% ipython --no-banner

In [1]: import numpy as np

In [2]: from numpy import linalg as LA

In [3]: np.set_printoptions(precision=2, suppress=True, linewidth=120)

In [4]: tidy = lambda a: np.round(a, 2) + 0

In [5]: X = np.load("mat.npy")

In [6]: print(X)
[[-53.  -7. -16.  33.]
 [ 60.   3.  20. -40.]
 [ 62.   7.  17. -41.]
 [-38.  -7. -12.  22.]]

In [7]: x = np.array([2, 5, 4, 5])

In [8]: h1 = np.maximum(X @ x, 0)

In [9]: print(np.maximum(X @ x, 0) - np.maximum(-X @ x, 0))
[-40.  15.  22. -49.]

In [10]: rng = np.random.default_rng(708912)

In [11]: idx = rng.permutation(4)

In [12]: print(idx)
[0 3 2 1]

In [13]: M2 = X[idx][:, idx]

In [14]: print(tidy(np.sort(np.abs(LA.eigvals(M2)))))
[3. 3. 4. 7.]

In [15]: print(np.allclose(M2, X))
False

In [16]: print(np.trace(M2))
-11.0

In [17]: print(M2)
[[-53.  33. -16.  -7.]
 [-38.  22. -12.  -7.]
 [ 62. -41.  17.   7.]
 [ 60. -40.  20.   3.]]

In [18]: print(np.diag(M2))
[-53.  22.  17.   3.]

In [19]: print(tidy(LA.eigvals(X).sum().real))
-11.0

In [20]: print(tidy(LA.det(X[::-1])))
-252.0

In [21]: print(tidy(np.poly(X)))
[   1.   11.   19.  -99. -252.]

In [22]: print(tidy(LA.det(2 * X)), tidy(LA.det(X)))
-4032.0 -252.0

In [23]: print(np.einsum("ii->", X))
-11.0

In [24]: print(tidy(np.abs(LA.eigvals(X)).max()))
7.0

In [25]: print(tidy(np.sort(np.abs(LA.eigvals(X)))))
[3. 3. 4. 7.]

In [26]: print(tidy(LA.matrix_power(X, 2)))
[[ 143.    7.   40.  -87.]
 [-240.    9.  -80.  160.]
 [-254.   -7.  -71.  167.]
 [  14.    7.    0.    2.]]

In [27]: W0 = np.load("x.npy")

In [28]: print(W0)
[[-1  2 -1  2 -1  2]
 [ 1 -1  1 -1  1 -1]
 [-3  1 -3  1 -3  1]
 [-1  2 -1  2 -1  2]
 [ 1 -1  1 -1  1 -1]
 [-3  1 -3  1 -3  1]]

In [29]: # null space of dimension 4

In [30]: U, sig, vt = LA.svd(W0)

In [31]: evecs = vt[:(sig > 1e-8).sum()]

In [32]: x = W0[3] + 3 * W0[2] + rng.integers(2) * np.eye(6)[4]

In [33]: print(x)
[-10.   5. -10.   5. -10.   5.]

In [34]: print(LA.matrix_rank(np.vstack([W0, x])))
2

In [35]: print(tidy(evecs.T @ evecs))
[[0.33 0.   0.33 0.   0.33 0.  ]
 [0.   0.33 0.   0.33 0.   0.33]
 [0.33 0.   0.33 0.   0.33 0.  ]
 [0.   0.33 0.   0.33 0.   0.33]
 [0.33 0.   0.33 0.   0.33 0.  ]
 [0.   0.33 0.   0.33 0.   0.33]]

In [36]: idx = rng.permutation(6)

In [37]: print(idx)
[1 2 3 4 0 5]

In [38]: M2 = W0[idx][:, idx]

In [39]: print(tidy(LA.det(M2)), tidy(LA.det(W0[idx])))
0.0 0.0

In [40]: print(np.allclose(M2, W0))
False
